$ python3 -q
>>> import numpy as np
>>> np.set_printoptions(precision=2, suppress=True, linewidth=140, legacy="1.25")
>>> data = np.array([[1.0, 2.0, 2.0, 2.0, 0.0, 1.0],
...     [0.0, 0.0, 0.0, 2.0, 2.0, 2.0],
...     [1.0, 1.0, 2.0, 1.0, 2.0, 1.0],
...     [0.0, 0.0, 0.0, 1.0, -2.0, 2.0],
...     [0.0, 0.0, 0.0, 1.0, 2.0, 2.0],
...     [0.0, 0.0, 0.0, -1.0, -1.0, 2.0]])
>>> x = np.array([9, 0, 2, -4, 0, -6])
>>> data @ (2 * x)
array([ -2., -40.,   6., -32., -32., -16.])
>>> data @ np.eye(6)[4]
array([ 0.,  2.,  2., -2.,  2., -1.])
>>> data @ x
array([ -1., -20.,   3., -16., -16.,  -8.])
>>> Uu, sv, Vt = np.linalg.svd(data)
>>> np.argmax(sv[:-1] / (sv[1:] + 1e-6)) + 1
5
>>> sv.round(2) + 0
array([5.9 , 3.68, 3.19, 1.8 , 0.47, 0.  ])
>>> M2 = Uu[:, :5] @ np.diag(sv[:5]) @ Vt[:5]
>>> round(np.abs(data - M2).max(), 2)
0.0
>>> np.round(np.linalg.norm(data - M2, 2), 2), round(float(sv[5]), 2)
(0.0, 0.0)
>>> M2.round(2) + 0
array([[ 1.,  2.,  2.,  2.,  0.,  1.],
       [ 0.,  0.,  0.,  2.,  2.,  2.],
       [ 1.,  1.,  2.,  1.,  2.,  1.],
       [ 0.,  0.,  0.,  1., -2.,  2.],
       [ 0.,  0.,  0.,  1.,  2.,  2.],
       [ 0.,  0.,  0., -1., -1.,  2.]])
>>> u = np.array([-7, 2])
>>> np.polyval(u, data[5])
array([  2.,   2.,   2.,   9.,   9., -12.])
>>> np.array([np.convolve(row, u, "same") for row in data])
array([[ -7., -12., -10., -10.,   4.,  -7.],
       [  0.,   0.,   0., -14., -10., -10.],
       [ -7.,  -5., -12.,  -3., -12.,  -3.],
       [  0.,   0.,   0.,  -7.,  16., -18.],
       [  0.,   0.,   0.,  -7., -12., -10.],
       [  0.,   0.,   0.,   7.,   5., -16.]])
>>> np.correlate(data[5], data[4], "full")
array([ 0.,  0.,  0., -2., -4.,  1.,  3.,  2.,  0.,  0.,  0.])
>>> np.convolve(data[5], u)
array([  0.,   0.,   0.,   7.,   5., -16.,   4.])
>>> A = np.loadtxt("block10.csv", delimiter=",")
>>> A
array([[  2.34,   4.47,  -1.1 ,   6.35,   0.89],
       [  1.62,   3.96,  -0.53,   4.77,  -1.23],
       [  0.03,  -1.16,   6.06,  -1.93,   2.65],
       [ -5.13,  -0.22,   1.11,  -8.14, -10.06],
       [ -7.48,   0.49,   2.02, -10.13, -10.67],
       [  1.93,  -0.58,   3.89,  -2.95,   3.19],
       [  2.24,   4.67,  -0.87,   8.22,   1.79],
       [ -4.89,   1.41,   2.71,  -8.53,  -7.15],
       [  1.4 ,  -1.24,   3.54,  -2.81,   2.25],
       [  1.03,  -1.26,   5.88,  -2.96,   1.41],
       [  0.8 ,  -0.9 ,   4.33,  -5.35,   4.41],
       [  1.49,   5.11,   0.04,   5.46,  -0.42],
       [  0.98,   4.77,   0.05,   5.93,   1.21],
       [  0.89,   6.15,  -0.85,   6.77,   0.41],
       [  2.85,   4.85,  -0.45,   6.37,  -0.55],
       [  2.25,  -1.23,   3.26,  -2.02,   2.25],
       [  3.09,  -1.82,   5.3 ,  -2.61,   0.71],
       [ -5.64,   1.86,   3.23,  -8.87, -10.71],
       [ -5.96,   1.05,   2.54,  -8.  ,  -9.87],
       [  2.55,   4.68,   0.66,   6.17,   2.15]])
>>> u = np.array([4, 4])
>>> np.correlate(A[15], A[14], "full")
array([ -1.24,  15.01, -10.64,  33.34, -15.12,  27.55,  -1.52,   5.16,   6.41])
>>> np.cross(A[15, :3], A[14, :3])
array([-15.26,  10.3 ,  14.42])
>>> M2 = data / np.sqrt((data ** 2).mean(axis=1, keepdims=True))
>>> data - data.mean(axis=1, keepdims=True)
array([[-0.33,  0.67,  0.67,  0.67, -1.33, -0.33],
       [-1.  , -1.  , -1.  ,  1.  ,  1.  ,  1.  ],
       [-0.33, -0.33,  0.67, -0.33,  0.67, -0.33],
       [-0.17, -0.17, -0.17,  0.83, -2.17,  1.83],
       [-0.83, -0.83, -0.83,  0.17,  1.17,  1.17],
       [ 0.  ,  0.  ,  0.  , -1.  , -1.  ,  2.  ]])
>>> np.linalg.matrix_rank(data - data.mean(axis=1, keepdims=True))
5
>>> lab = A[:, 1] > np.median(A[:, 1])
>>> u = A[lab].mean(axis=0) - A[~lab].mean(axis=0)
>>> ((A - A.mean(axis=0)) @ u > 0).astype(int)
array([1, 1, 0, 0, 0, 0, 1, 0, 0, 0, 0, 1, 1, 1, 1, 0, 0, 0, 0, 1])
>>> (((A - A.mean(axis=0)) @ u > 0) == lab).mean()
0.9
>>> u
array([ 1.25,  4.88, -3.5 ,  7.95,  0.01])
>>> lab.astype(int)
array([1, 1, 0, 0, 0, 0, 1, 1, 0, 0, 0, 1, 1, 1, 1, 0, 0, 1, 0, 1])
>>> M2 = np.c_[A[:, :3] @ np.array([[0, 7, 9], [-1, 4, 9], [-7, -6, -9]]), np.array([0, -6, -2, -5, -1, -6, 6, 2, -7, -2, -4, 2, 4, -8, -2, 1, -1, 7, 4, 6])]
>>> M2
array([[  3.23,  40.86,  71.19,   0.  ],
       [ -0.25,  30.36,  54.99,  -6.  ],
       [-41.26, -40.79, -64.71,  -2.  ],
       [ -7.55, -43.45, -58.14,  -5.  ],
       [-14.63, -62.52, -81.09,  -1.  ],
       [-26.65, -12.15, -22.86,  -6.  ],
       [  1.42,  39.58,  70.02,   6.  ],
       [-20.38, -44.85, -55.71,   2.  ],
       [-23.54, -16.4 , -30.42,  -7.  ],
       [-39.9 , -33.11, -54.99,  -2.  ],
       [-29.41, -23.98, -39.87,  -4.  ],
       [ -5.39,  30.63,  59.04,   2.  ],
       [ -5.12,  25.64,  51.3 ,   4.  ],
       [ -0.2 ,  35.93,  71.01,  -8.  ],
       [ -1.7 ,  42.05,  73.35,  -2.  ],
       [-21.59,  -8.73, -20.16,   1.  ],
       [-35.28, -17.45, -36.27,  -1.  ],
       [-24.47, -51.42, -63.09,   7.  ],
       [-18.83, -52.76, -67.05,   4.  ],
       [ -9.3 ,  32.61,  59.13,   6.  ]])
>>> np.round(np.linalg.norm(M2 - A @ np.linalg.lstsq(A, M2)[0], axis=0), 2) + 0
array([ 0.  ,  0.  ,  0.  , 18.47])
>>> np.linalg.matrix_rank(np.c_[A, M2])
6
>>> np.linalg.norm(np.linalg.qr(A)[0].T @ M2, axis=0) ** 2 / ((M2 ** 2).sum(axis=0) + 1e-12)
array([1.  , 1.  , 1.  , 0.15])
>>> Z = A[[6, 4]].astype(float)
>>> for _ in range(6):
...     lab = np.linalg.norm(A[:, None] - Z, axis=-1).argmin(axis=1)
...     Z = np.array([A[lab == j].mean(axis=0) for j in range(2)])
... 
>>> lab
array([0, 0, 0, 1, 1, 0, 0, 1, 0, 0, 0, 0, 0, 0, 0, 0, 0, 1, 1, 0])
>>> np.abs(Z[1] - Z[0]).argmax()
4
>>> np.bincount(lab)
array([15,  5])
>>> E = np.load("arr.npy")
>>> E
array([[ 0.2, -0.6,  1.1,  0.8, -0.5,  0.8],
       [ 0.3, -0.5, -1.4, -0.5, -0.5, -0.7],
       [-0.2,  0.6,  0.6, -0.8,  0.1, -0.6],
       [ 2.2,  0.8,  0.9,  0. ,  0.5, -1.4]])
>>> x = np.array([2, 3, 1, 0, -1, 3])
>>> np.einsum("ij,j->i", E, x)
array([ 2.6, -3.9,  0.1,  3. ])
>>> (E @ x).argmax()
3
>>> (E * x).sum(axis=1)
array([ 2.6, -3.9,  0.1,  3. ])
>>> E * x
array([[ 0.4, -1.8,  1.1,  0. ,  0.5,  2.4],
       [ 0.6, -1.5, -1.4, -0. ,  0.5, -2.1],
       [-0.4,  1.8,  0.6, -0. , -0.1, -1.8],
       [ 4.4,  2.4,  0.9,  0. , -0.5, -4.2]])
>>> def softmax(z):
...     e = np.exp(z - z.max(axis=-1, keepdims=True))
...     return e / e.sum(axis=-1, keepdims=True)
... 
>>> softmax(E[0])
array([0.12, 0.06, 0.31, 0.23, 0.06, 0.23])
>>> softmax(E[0] + 4)
array([0.12, 0.06, 0.31, 0.23, 0.06, 0.23])
>>> S = E @ E.T / np.sqrt(6)
>>> softmax(S)
array([[0.64, 0.08, 0.12, 0.15],
       [0.08, 0.64, 0.14, 0.15],
       [0.13, 0.16, 0.38, 0.34],
       [0.02, 0.03, 0.05, 0.9 ]])
